$ ipython --no-banner

In [1]: import numpy as np

In [2]: import numpy.linalg as la

In [3]: np.set_printoptions(precision=2, suppress=True, linewidth=120, sign=" ")

In [4]: arr = np.load("x.npy")

In [5]: print(arr)
[[ 0.  0. -1.  0.  0. -1. -1.  0.  0.]
 [ 0.  0.  0.  0.  0.  0.  0. -1.  0.]
 [-1.  0.  0.  0.  0. -1. -1.  0.  0.]
 [ 0.  0.  0.  0. -1.  0.  0.  0. -1.]
 [ 0.  0.  0. -1.  0.  0.  0.  0. -1.]
 [-1.  0. -1.  0.  0.  0. -1.  0.  0.]
 [-1.  0. -1.  0.  0. -1.  0.  0.  0.]
 [ 0. -1.  0.  0.  0.  0.  0.  0.  0.]
 [ 0.  0.  0. -1. -1.  0.  0.  0.  0.]]

In [6]: # equal to its transpose

In [7]: print(np.round(la.eigvalsh(arr).min(), 2))
-3.0

In [8]: m1 = np.load("test9.npy")

In [9]: print(m1)
[[ 6.  1.  1.  1.  1.  1.  1.  1.]
 [ 1.  6.  1.  1.  1.  1.  1.  1.]
 [ 1.  1.  6.  1.  1.  1.  1.  1.]
 [ 1.  1.  1.  6.  1.  1.  1.  1.]
 [ 1.  1.  1.  1.  6.  1.  1.  1.]
 [ 1.  1.  1.  1.  1.  6.  1.  1.]
 [ 1.  1.  1.  1.  1.  1.  6.  1.]
 [ 1.  1.  1.  1.  1.  1.  1.  6.]]

In [10]: vals, V = la.eigh(m1)

In [11]: x = np.array([3, 3, 8, 9, 6, -9, 4, 4])

In [12]: print(V * np.sqrt(vals) @ V.T)
[[ 2.41  0.17  0.17  0.17  0.17  0.17  0.17  0.17]
 [ 0.17  2.41  0.17  0.17  0.17  0.17  0.17  0.17]
 [ 0.17  0.17  2.41  0.17  0.17  0.17  0.17  0.17]
 [ 0.17  0.17  0.17  2.41  0.17  0.17  0.17  0.17]
 [ 0.17  0.17  0.17  0.17  2.41  0.17  0.17  0.17]
 [ 0.17  0.17  0.17  0.17  0.17  2.41  0.17  0.17]
 [ 0.17  0.17  0.17  0.17  0.17  0.17  2.41  0.17]
 [ 0.17  0.17  0.17  0.17  0.17  0.17  0.17  2.41]]

In [13]: print(x @ m1 @ x)
2344.0

In [14]: print(np.abs(m1).sum(axis=1).max(), np.round(np.abs(vals).max(), 2))
13.0 13.0

In [15]: print(round(x @ m1 @ x / (x @ x), 2), round(float(vals[0]), 2), np.round(vals[-1], 2))
7.51 5.0 13.0

In [16]: print(la.eigvalsh(m1[1:, 1:]))
[  5.   5.   5.   5.   5.   5.  12.]

In [17]: print(V * np.maximum(vals, 0) @ V.T)
[[ 6.  1.  1.  1.  1.  1.  1.  1.]
 [ 1.  6.  1.  1.  1.  1.  1.  1.]
 [ 1.  1.  6.  1.  1.  1.  1.  1.]
 [ 1.  1.  1.  6.  1.  1.  1.  1.]
 [ 1.  1.  1.  1.  6.  1.  1.  1.]
 [ 1.  1.  1.  1.  1.  6.  1.  1.]
 [ 1.  1.  1.  1.  1.  1.  6.  1.]
 [ 1.  1.  1.  1.  1.  1.  1.  6.]]

In [18]: out = np.array([[0, 2], [-1, 2], [2, 0], [2, 0], [-2, -2], [-2, 3], [2, 0], [3, -5]])

In [19]: print(la.matrix_rank(np.vstack([m1, out.T])))
8

In [20]: print(np.einsum("ik,kj->ji", m1, out))
[[  4.  -1.  14.  14.  -6.  -6.  14.  19.]
 [ 10.  10.   0.   0. -10.  15.   0. -25.]]

In [21]: print(np.einsum("ij->j", m1))
[ 13.  13.  13.  13.  13.  13.  13.  13.]

In [22]: print(m1 @ m1)
[[ 43.  18.  18.  18.  18.  18.  18.  18.]
 [ 18.  43.  18.  18.  18.  18.  18.  18.]
 [ 18.  18.  43.  18.  18.  18.  18.  18.]
 [ 18.  18.  18.  43.  18.  18.  18.  18.]
 [ 18.  18.  18.  18.  43.  18.  18.  18.]
 [ 18.  18.  18.  18.  18.  43.  18.  18.]
 [ 18.  18.  18.  18.  18.  18.  43.  18.]
 [ 18.  18.  18.  18.  18.  18.  18.  43.]]

In [23]: print(la.matrix_power(m1, 3))
[[ 384.  259.  259.  259.  259.  259.  259.  259.]
 [ 259.  384.  259.  259.  259.  259.  259.  259.]
 [ 259.  259.  384.  259.  259.  259.  259.  259.]
 [ 259.  259.  259.  384.  259.  259.  259.  259.]
 [ 259.  259.  259.  259.  384.  259.  259.  259.]
 [ 259.  259.  259.  259.  259.  384.  259.  259.]
 [ 259.  259.  259.  259.  259.  259.  384.  259.]
 [ 259.  259.  259.  259.  259.  259.  259.  384.]]

In [24]: print((m1 + m1.T) / 2)
[[ 6.  1.  1.  1.  1.  1.  1.  1.]
 [ 1.  6.  1.  1.  1.  1.  1.  1.]
 [ 1.  1.  6.  1.  1.  1.  1.  1.]
 [ 1.  1.  1.  6.  1.  1.  1.  1.]
 [ 1.  1.  1.  1.  6.  1.  1.  1.]
 [ 1.  1.  1.  1.  1.  6.  1.  1.]
 [ 1.  1.  1.  1.  1.  1.  6.  1.]
 [ 1.  1.  1.  1.  1.  1.  1.  6.]]

In [25]: print(np.allclose(m1 @ m1.T, m1.T @ m1))
True

In [26]: M = np.load("layer15.npy")

In [27]: print(M.round(2) + 0)
[[ 27.73  -9.06  36.79  41.09  29.8   24.75   2.25 -12.2  -21.59   5.98]
 [ 27.42  -8.99  36.41  40.73  29.49  24.51   2.27 -12.06 -21.42   5.84]
 [ 16.19  -6.44  22.64  27.25  18.19  15.84   2.86  -7.18 -14.87   0.95]
 [ 11.63  -5.35  16.98  21.41  13.45  12.23   3.04  -5.11 -12.04  -0.78]
 [ 10.93  -5.18  16.11  20.49  12.72  11.67   3.06  -4.79 -11.6   -1.02]
 [  7.07  -4.19  11.26  15.2    8.57   8.52   3.12  -2.98  -9.04  -2.21]
 [  1.    -2.23   3.23   5.35   1.58   3.04   2.7    0.01  -4.13  -2.92]
 [ -0.37  -1.15   0.78   1.5   -0.34   1.05   1.73   0.66  -1.81  -1.8 ]
 [  0.7    1.4   -0.7    0.2    1.62  -0.97  -2.29  -1.59   1.7    1.08]
 [ -1.86   5.79  -7.65   0.96   4.14  -6.12  -7.87  -5.57   7.    -1.95]
 [ -3.14   6.82  -9.96   0.81   4.17  -7.66  -8.93  -6.22   8.32  -3.34]
 [ -9.69  10.94 -20.63  -0.8    3.01 -14.56 -12.69  -8.2   13.88 -10.07]
 [ -9.84  11.02 -20.86  -0.84   2.97 -14.71 -12.76  -8.23  13.99 -10.22]
 [-18.09  15.25 -33.35  -3.69   0.29 -22.59 -16.06  -9.47  19.99 -18.33]
 [-18.86  15.62 -34.48  -3.98   0.   -23.3  -16.32  -9.56  20.52 -19.08]]

In [28]: print(la.matrix_rank(M, rtol=0.1))
2

In [29]: print(la.cond(M) > 100)
True

In [30]: f = np.array([-2, -1, 0])

In [31]: print(np.polyval(f, M[10]))
[ -16.56  -99.79 -188.32   -2.1   -39.02 -109.73 -150.58  -71.21 -146.81  -18.91]

In [32]: print(np.convolve(M[10], f))
[  6.28 -10.5   13.1    8.35  -9.15  11.15  25.52  21.37 -10.42  -1.65   3.34   0.  ]

In [33]: print(np.round(M @ la.pinv(M) @ M, 2) + 0)
[[ 27.73  -9.06  36.79  41.09  29.8   24.75   2.25 -12.2  -21.59   5.98]
 [ 27.42  -8.99  36.41  40.73  29.49  24.51   2.27 -12.06 -21.42   5.84]
 [ 16.19  -6.44  22.64  27.25  18.19  15.84   2.86  -7.18 -14.87   0.95]
 [ 11.63  -5.35  16.98  21.41  13.45  12.23   3.04  -5.11 -12.04  -0.78]
 [ 10.93  -5.18  16.11  20.49  12.72  11.67   3.06  -4.79 -11.6   -1.02]
 [  7.07  -4.19  11.26  15.2    8.57   8.52   3.12  -2.98  -9.04  -2.21]
 [  1.    -2.23   3.23   5.35   1.58   3.04   2.7    0.01  -4.13  -2.92]
 [ -0.37  -1.15   0.78   1.5   -0.34   1.05   1.73   0.66  -1.81  -1.8 ]
 [  0.7    1.4   -0.7    0.2    1.62  -0.97  -2.29  -1.59   1.7    1.08]
 [ -1.86   5.79  -7.65   0.96   4.14  -6.12  -7.87  -5.57   7.    -1.95]
 [ -3.14   6.82  -9.96   0.81   4.17  -7.66  -8.93  -6.22   8.32  -3.34]
 [ -9.69  10.94 -20.63  -0.8    3.01 -14.56 -12.69  -8.2   13.88 -10.07]
 [ -9.84  11.02 -20.86  -0.84   2.97 -14.71 -12.76  -8.23  13.99 -10.22]
 [-18.09  15.25 -33.35  -3.69   0.29 -22.59 -16.06  -9.47  19.99 -18.33]
 [-18.86  15.62 -34.48  -3.98   0.   -23.3  -16.32  -9.56  20.52 -19.08]]

In [34]: print(np.unique(M.round(6), axis=0).shape)
(15, 10)

In [35]: print(np.allclose(M[:-1].T @ la.lstsq(M[:-1].T, M[-1])[0], M[-1]))
True

In [36]: print(round(float(np.trace(la.pinv(M) @ M)), 2))
3.0

In [37]: print(la.lstsq(M[:-1].T, M[-1])[2])
3

In [38]: x = np.array([7, 0, -4, 4, -4, 6, 7, -6, 7, -3])

In [39]: h1 = np.maximum(M @ x, 0)

In [40]: print(h1)
[ 160.46  159.18  110.3    88.67   85.24   65.2    26.07    8.87    0.      1.32    1.49    0.      0.      0.
    0.  ]

In [41]: print(np.flatnonzero(h1 > 1e-9))
[  0   1   2   3   4   5   6   7   9  10]

In [42]: print(np.maximum(M @ (3 * x), 0))
[ 481.38  477.53  330.9   266.01  255.73  195.59   78.2    26.6     0.      3.95    4.47    0.      0.      0.
    0.  ]

In [43]: left, sigma, Vh = la.svd(M)

In [44]: print(sigma.round(2) + 0)
[ 153.09   67.53   14.51    0.      0.      0.      0.      0.      0.      0.  ]

In [45]: out = left[:, :3] @ np.diag(sigma[:3]) @ Vh[:3]

In [46]: print(np.round(la.norm(M - out, 2), 2), round(float(sigma[3]), 2))
0.0 0.0

In [47]: print(round(la.norm(M - out) / la.norm(M), 2))
0.0

In [48]: print(la.matrix_rank(M, rtol=0.05))
3

In [49]: print(out.round(2) + 0)
[[ 27.73  -9.06  36.79  41.09  29.8   24.75   2.25 -12.2  -21.59   5.98]
 [ 27.42  -8.99  36.41  40.73  29.49  24.51   2.27 -12.06 -21.42   5.84]
 [ 16.19  -6.44  22.64  27.25  18.19  15.84   2.86  -7.18 -14.87   0.95]
 [ 11.63  -5.35  16.98  21.41  13.45  12.23   3.04  -5.11 -12.04  -0.78]
 [ 10.93  -5.18  16.11  20.49  12.72  11.67   3.06  -4.79 -11.6   -1.02]
 [  7.07  -4.19  11.26  15.2    8.57   8.52   3.12  -2.98  -9.04  -2.21]
 [  1.    -2.23   3.23   5.35   1.58   3.04   2.7    0.01  -4.13  -2.92]
 [ -0.37  -1.15   0.78   1.5   -0.34   1.05   1.73   0.66  -1.81  -1.8 ]
 [  0.7    1.4   -0.7    0.2    1.62  -0.97  -2.29  -1.59   1.7    1.08]
 [ -1.86   5.79  -7.65   0.96   4.14  -6.12  -7.87  -5.57   7.    -1.95]
 [ -3.14   6.82  -9.96   0.81   4.17  -7.66  -8.93  -6.22   8.32  -3.34]
 [ -9.69  10.94 -20.63  -0.8    3.01 -14.56 -12.69  -8.2   13.88 -10.07]
 [ -9.84  11.02 -20.86  -0.84   2.97 -14.71 -12.76  -8.23  13.99 -10.22]
 [-18.09  15.25 -33.35  -3.69   0.29 -22.59 -16.06  -9.47  19.99 -18.33]
 [-18.86  15.62 -34.48  -3.98   0.   -23.3  -16.32  -9.56  20.52 -19.08]]

In [50]: print(la.matrix_rank(out))
3

In [51]: print(np.round(np.abs(M - out).max(), 2))
0.0

In [52]: cent = np.array([[3, 1, 1, -3, -2, 1, 2, -3],
    ...:     [3, -1, 0, -1, -2, 3, 3, 0],
    ...:     [-1, 2, 2, 1, -3, 2, 2, 1]])

In [53]: X = np.repeat(cent, 30 // 3, axis=0)

In [54]: rng = np.random.default_rng(21)

In [55]: X = X + 0.3 * rng.normal(size=X.shape)

In [56]: print(X)
[[ 3.11  1.45  0.46 -2.49 -2.01  0.76  1.76 -3.32]
 [ 2.93  1.25  1.18 -2.81 -2.51  0.53  2.47 -2.71]
 [ 3.65  1.36  0.69 -2.61 -1.81  1.06  1.75 -3.  ]
 [ 2.96  1.27  1.04 -2.52 -2.23  1.14  2.15 -3.26]
 [ 2.65  1.3   1.16 -3.05 -1.88  0.8   2.07 -3.18]
 [ 3.06  1.3   0.9  -2.75 -2.31  0.91  1.59 -3.03]
 [ 3.02  0.94  0.92 -2.6  -1.57  0.64  2.35 -3.52]
 [ 2.78  0.95  1.03 -3.31 -2.22  1.02  1.79 -3.19]
 [ 3.2   1.28  0.98 -2.99 -2.01  0.86  1.85 -3.31]
 [ 3.19  0.97  0.96 -2.94 -1.84  1.43  1.92 -3.12]
 [ 3.06 -1.25  0.38 -0.72 -1.79  2.96  3.22  0.32]
 [ 3.15 -1.08 -0.51 -0.72 -2.11  2.75  3.27  0.1 ]
 [ 2.57 -1.03 -0.08 -0.7  -2.57  2.88  2.96  0.43]
 [ 2.67 -1.88 -0.42 -0.92 -1.76  3.52  3.12 -0.24]
 [ 3.27 -1.   -0.06 -0.99 -1.62  2.73  2.69 -0.02]
 [ 2.98 -1.24 -0.26 -0.89 -1.6   3.21  3.21  0.37]
 [ 2.4  -1.45 -0.21 -1.36 -2.3   3.02  2.61 -0.13]
 [ 2.39 -1.29  0.4  -1.16 -1.9   3.21  2.85  0.17]
 [ 3.06 -0.79 -0.19 -1.43 -2.31  2.83  3.16 -0.06]
 [ 2.88 -1.05  0.33 -1.17 -1.55  2.63  2.82  0.26]
 [-0.84  1.74  1.97  0.79 -2.74  2.16  1.79  1.12]
 [-1.11  1.98  2.02  0.83 -2.87  2.14  2.13  1.33]
 [-1.08  1.56  1.85  1.06 -2.99  2.17  2.24  0.96]
 [-1.03  1.7   2.31  0.92 -3.32  1.67  1.88  1.47]
 [-0.77  1.49  1.96  1.08 -2.81  2.1   1.81  1.12]
 [-1.17  1.33  1.79  0.79 -2.71  2.32  1.69  1.05]
 [-0.97  1.57  1.38  0.97 -2.96  1.82  1.19  0.99]
 [-1.17  1.73  1.9   0.66 -2.83  2.    1.83  1.08]
 [-1.01  1.54  1.96  0.86 -3.52  1.8   2.13  0.81]
 [-0.58  2.51  1.91  1.17 -2.4   1.9   1.73  0.87]]

In [57]: Ac = (X - X.mean(axis=0)) / X.std(axis=0)

In [58]: print(Ac.std(axis=0))
[ 1.  1.  1.  1.  1.  1.  1.  1.]

In [59]: print(np.argwhere(np.abs(Ac) > 2))
[[ 28   4]]

In [60]: c = la.lstsq(np.delete(Ac, 6, axis=1), Ac[:, 6])[0]

In [61]: print(c)
[ 1.11 -0.81  0.46  0.56 -0.16  0.03  0.12]

In [62]: print(np.round(1 - np.var(Ac[:, 6] - np.delete(Ac, 6, axis=1) @ c), 2))
0.81

In [63]: J = np.loadtxt("arr.csv", delimiter=",")

In [64]: print(J)
[[ 3.04  3.71 -1.43]
 [ 2.97  3.74 -1.49]
 [-4.05  1.01 -2.75]
 [-4.66 -1.35 -1.2 ]
 [ 4.43  2.3   0.34]
 [-4.67 -0.96 -1.51]
 [ 3.26  3.59 -1.22]
 [-4.1   0.93 -2.7 ]
 [ 1.91 -3.15  3.38]
 [-2.51 -3.91  1.84]
 [-0.22 -3.99  3.01]
 [-4.13  0.88 -2.68]
 [-3.81  1.39 -2.92]
 [ 3.34  3.54 -1.14]
 [-3.24 -3.6   1.24]]

In [65]: d = la.norm(J[:, None] - J[None], axis=-1)

In [66]: print(d[7].round(6).argsort(kind="stable")[:4])
[  7  11   2  12]

In [67]: print(d[7])
[ 7.77  7.71  0.11  2.79  9.16  2.31  7.97  0.    9.48  6.83  8.48  0.05  0.59  8.04  6.07]

In [68]: left, sigma, Vh = la.svd(J)

In [69]: print(np.argmax(sigma[:-1] / (sigma[1:] + 1e-6)) + 1)
2

In [70]: print(sigma.round(2) + 0)
[ 15.12  12.09   0.  ]

In [71]: out = left[:, :2] @ np.diag(sigma[:2]) @ Vh[:2]

In [72]: print(round(float(np.abs(J - out).max()), 2))
0.0
